$ python3 -q
>>> import numpy as np
>>> from numpy import linalg as LA
>>> np.set_printoptions(suppress=True, linewidth=140)
>>> def rd(a):
...     return np.round(a, 3) + 0
... 
>>> W0 = np.array([[-0.5, -1.0, -0.3, -1.6, -1.3, 0.4],
...     [-0.8, -0.2, -0.2, -0.7, 0.0, 2.7],
...     [0.3, -2.5, -2.1, 0.3, 0.6, 1.2]])
>>> W0[:, 5] *= 3
>>> print(rd(W0))
[[-0.5 -1.  -0.3 -1.6 -1.3  1.2]
 [-0.8 -0.2 -0.2 -0.7  0.   8.1]
 [ 0.3 -2.5 -2.1  0.3  0.6  3.6]]
>>> ang = np.radians(15)
>>> r_ = np.eye(6)
>>> r_[5, 5] = r_[2, 2] = np.cos(ang)
>>> r_[5, 2], r_[2, 5] = -np.sin(ang), np.sin(ang)
>>> print(rd(r_))
[[ 1.     0.     0.     0.     0.     0.   ]
 [ 0.     1.     0.     0.     0.     0.   ]
 [ 0.     0.     0.966  0.     0.     0.259]
 [ 0.     0.     0.     1.     0.     0.   ]
 [ 0.     0.     0.     0.     1.     0.   ]
 [ 0.     0.    -0.259  0.     0.     0.966]]
>>> other = W0 @ r_.T
>>> print(np.allclose(W0 @ W0.T, other @ other.T))
True
>>> print(rd(LA.det(r_)), rd(np.trace(r_)))
1.0 5.932
>>> print(rd(LA.svd(W0, compute_uv=False)), rd(LA.svd(other, compute_uv=False)))
[9.175 2.998 2.2  ] [9.175 2.998 2.2  ]
>>> other = W0 / LA.norm(W0, axis=1, keepdims=True)
>>> gram = other @ other.T
>>> print(rd(LA.norm(other, axis=1)))
[1. 1. 1.]
>>> print(rd(gram))
[[1.    0.531 0.463]
 [0.531 1.    0.737]
 [0.463 0.737 1.   ]]
>>> print(rd(W0[2] @ W0[1]))
29.63
>>> print(rd(LA.norm(W0, "nuc")))
14.373
>>> print(rd(LA.norm(W0, axis=0)))
[0.99  2.7   2.131 1.772 1.432 8.945]
>>> print(rd(LA.norm(W0[2], 1)), rd(LA.norm(W0[2], np.inf)))
9.4 3.6
>>> print(rd(LA.norm(W0, axis=1)))
[2.651 8.174 4.915]
>>> print(rd(LA.norm(W0[2] - W0[1])))
5.632
>>> print(rd(LA.norm(W0)))
9.9
>>> print(LA.matrix_rank(W0))
3
>>> print(np.unravel_index(np.abs(W0).argmax(), W0.shape))
(np.int64(1), np.int64(5))
>>> print(rd(W0.sum(axis=1)))
[-3.5  6.2  0.2]
>>> vec = np.array([-3, -3, -9, 8, -5, -3])
>>> print(rd(W0 @ np.ones(6)))
[-3.5  6.2  0.2]
>>> print(rd(W0 @ np.eye(6)[5]))
[1.2 8.1 3.6]
>>> u = np.array([-1, -2, 3])
>>> feats = u[np.abs(np.subtract.outer(np.arange(3), np.arange(3)))]
>>> print(feats)
[[-1 -2  3]
 [-2 -1 -2]
 [ 3 -2 -1]]
>>> # equal to its transpose
>>> print(np.all(LA.eigvalsh(feats) > 0))
False
>>> print(rd(LA.eigvalsh(feats).min()))
-4.0
>>> P = np.triu(np.array([[-3, 2, -3], [-2, 2, 3], [-1, 2, 2]]), 1) + np.eye(3)
>>> other = P @ feats @ LA.inv(P)
>>> print(rd(np.poly(other)))
[  1.   3. -14. -40.]
>>> print(np.trace(other), np.trace(feats))
-3.0 -3
>>> print(rd(LA.det(other)))
40.0
>>> u = np.array([-5, -2])
>>> print(rd(np.convolve(W0[0], u)))
[ 2.5  6.   3.5  8.6  9.7 -3.4 -2.4]
>>> print(rd(np.cross(W0[0, :3], W0[1, :3])))
[ 0.14  0.14 -0.7 ]
>>> print(rd(np.array([np.convolve(row, u, "same") for row in W0])))
[[  2.5   6.    3.5   8.6   9.7  -3.4]
 [  4.    2.6   1.4   3.9   1.4 -40.5]
 [ -1.5  11.9  15.5   2.7  -3.6 -19.2]]
>>> rng = np.random.default_rng(30782)
>>> z = rng.integers(0, 3, 7)
>>> A = np.array([[-3, -2, 0, -1, 2, -1, -2],
...     [3, -1, 0, 2, 1, 1, 1],
...     [-3, 2, -1, -3, 2, -1, 1],
...     [-3, 1, 0, 0, 3, -2, 3],
...     [-3, 3, 0, -2, -3, -2, 0],
...     [-2, 1, 0, 3, 1, -3, 2],
...     [-1, 0, -1, 0, 0, 2, -1]]) * (z[:, None] == z)
>>> print(A)
[[-3  0  0  0  0  0 -2]
 [ 0 -1  0  2  0  0  0]
 [-3  0 -1  0  0  0  1]
 [ 0  1  0  0  0  0  0]
 [ 0  0  0  0 -3 -2  0]
 [ 0  0  0  0  1 -3  0]
 [-1  0 -1  0  0  0 -1]]
>>> def softmax(z):
...     e = np.exp(z - z.max(axis=-1, keepdims=True))
...     return e / e.sum(axis=-1, keepdims=True)
... 
>>> print(rd(softmax(10 * A[4])))
[0.2 0.2 0.2 0.2 0.  0.  0.2]
>>> print(rd(softmax(A[4] + -1)))
[0.193 0.193 0.193 0.193 0.01  0.026 0.193]
>>> att = A @ A.T / np.sqrt(7)
>>> print(softmax(att).round(6).argmax(axis=1))
[0 1 2 3 4 5 0]
>>> print(rd(softmax(att)[4] @ A))
[-0.049  0.    -0.014  0.014 -2.81  -1.952 -0.014]
>>> W1 = np.array([[-3, 0, -1],
...     [-3, 2, -1],
...     [1, 1, 1],
...     [2, 2, 3],
...     [0, 1, 1],
...     [3, -1, -3],
...     [0, -3, -3]])
>>> beta = np.array([1, 0, 2])
>>> H = np.maximum(A @ W1 + beta, 0)
>>> print(rd((H > 0).mean(axis=0)))
[0.571 0.714 1.   ]
>>> print(LA.matrix_rank(H))
3
>>> Z = np.array([[5, -5, 0], [-5, 1, 0], [-1, 2, -4]])
>>> print(W1 @ Z)
[[-14  13   4]
 [-24  15   4]
 [ -1  -2  -4]
 [ -3  -2 -12]
 [ -6   3  -4]
 [ 23 -22  12]
 [ 18  -9  12]]
>>> print(rd(np.sort(np.abs(LA.eigvals(A)))))
[1.    1.555 1.555 2.    3.317 3.317 4.134]
>>> print(rd(np.abs(LA.eigvals(A)).max()))
4.134
>>> print(np.allclose(A, A.T))
False
